>>> import numpy as np
>>> np.set_printoptions(suppress=True, linewidth=120)
>>> def tidy(a):
...     return np.round(a, 3) + 0
... 
>>> m1 = np.load("w.npy")
>>> m1
array([[ 1., -6.,  2.,  0.,  2., -6.,  0., -6.,  4.,  6., -2.,  2.],
       [-6.,  6., -3.,  0., -3.,  9.,  0.,  9., -6., -9.,  3., -3.],
       [ 2., -3., -2.,  0.,  1., -3.,  0., -3.,  2.,  3., -1.,  1.],
       [ 0.,  0.,  0., -3.,  0.,  0.,  0.,  0.,  0.,  0.,  0.,  0.],
       [ 2., -3.,  1.,  0., -2., -3.,  0., -3.,  2.,  3., -1.,  1.],
       [-6.,  9., -3.,  0., -3.,  6.,  0.,  9., -6., -9.,  3., -3.],
       [ 0.,  0.,  0.,  0.,  0.,  0., -3.,  0.,  0.,  0.,  0.,  0.],
       [-6.,  9., -3.,  0., -3.,  9.,  0.,  6., -6., -9.,  3., -3.],
       [ 4., -6.,  2.,  0.,  2., -6.,  0., -6.,  1.,  6., -2.,  2.],
       [ 6., -9.,  3.,  0.,  3., -9.,  0., -9.,  6.,  6., -3.,  3.],
       [-2.,  3., -1.,  0., -1.,  3.,  0.,  3., -2., -3., -2., -1.],
       [ 2., -3.,  1.,  0.,  1., -3.,  0., -3.,  2.,  3., -1., -2.]])
>>> # splits into 3 blocks
>>> B = np.linalg.inv(m1)
>>> tidy(m1 @ B)
array([[1., 0., 0., 0., 0., 0., 0., 0., 0., 0., 0., 0.],
       [0., 1., 0., 0., 0., 0., 0., 0., 0., 0., 0., 0.],
       [0., 0., 1., 0., 0., 0., 0., 0., 0., 0., 0., 0.],
       [0., 0., 0., 1., 0., 0., 0., 0., 0., 0., 0., 0.],
       [0., 0., 0., 0., 1., 0., 0., 0., 0., 0., 0., 0.],
       [0., 0., 0., 0., 0., 1., 0., 0., 0., 0., 0., 0.],
       [0., 0., 0., 0., 0., 0., 1., 0., 0., 0., 0., 0.],
       [0., 0., 0., 0., 0., 0., 0., 1., 0., 0., 0., 0.],
       [0., 0., 0., 0., 0., 0., 0., 0., 1., 0., 0., 0.],
       [0., 0., 0., 0., 0., 0., 0., 0., 0., 1., 0., 0.],
       [0., 0., 0., 0., 0., 0., 0., 0., 0., 0., 1., 0.],
       [0., 0., 0., 0., 0., 0., 0., 0., 0., 0., 0., 1.]])
>>> tidy(np.linalg.det(m1) * np.linalg.det(B))
np.float64(1.0)
>>> tidy(np.linalg.cond(m1))
np.float64(15.0)
>>> print(tidy(B))
[[-0.304 -0.044  0.015  0.     0.015 -0.044  0.    -0.044  0.03   0.044 -0.015  0.015]
 [-0.044 -0.267 -0.022  0.    -0.022  0.067  0.     0.067 -0.044 -0.067  0.022 -0.022]
 [ 0.015 -0.022 -0.326  0.     0.007 -0.022  0.    -0.022  0.015  0.022 -0.007  0.007]
 [ 0.     0.     0.    -0.333  0.     0.     0.     0.     0.     0.     0.     0.   ]
 [ 0.015 -0.022  0.007  0.    -0.326 -0.022  0.    -0.022  0.015  0.022 -0.007  0.007]
 [-0.044  0.067 -0.022  0.    -0.022 -0.267  0.     0.067 -0.044 -0.067  0.022 -0.022]
 [ 0.     0.     0.     0.     0.     0.    -0.333  0.     0.     0.     0.     0.   ]
 [-0.044  0.067 -0.022  0.    -0.022  0.067  0.    -0.267 -0.044 -0.067  0.022 -0.022]
 [ 0.03  -0.044  0.015  0.     0.015 -0.044  0.    -0.044 -0.304  0.044 -0.015  0.015]
 [ 0.044 -0.067  0.022  0.     0.022 -0.067  0.    -0.067  0.044 -0.267 -0.022  0.022]
 [-0.015  0.022 -0.007  0.    -0.007  0.022  0.     0.022 -0.015 -0.022 -0.326 -0.007]
 [ 0.015 -0.022  0.007  0.     0.007 -0.022  0.    -0.022  0.015  0.022 -0.007 -0.326]]
>>> print(np.allclose(B, m1.T))
False
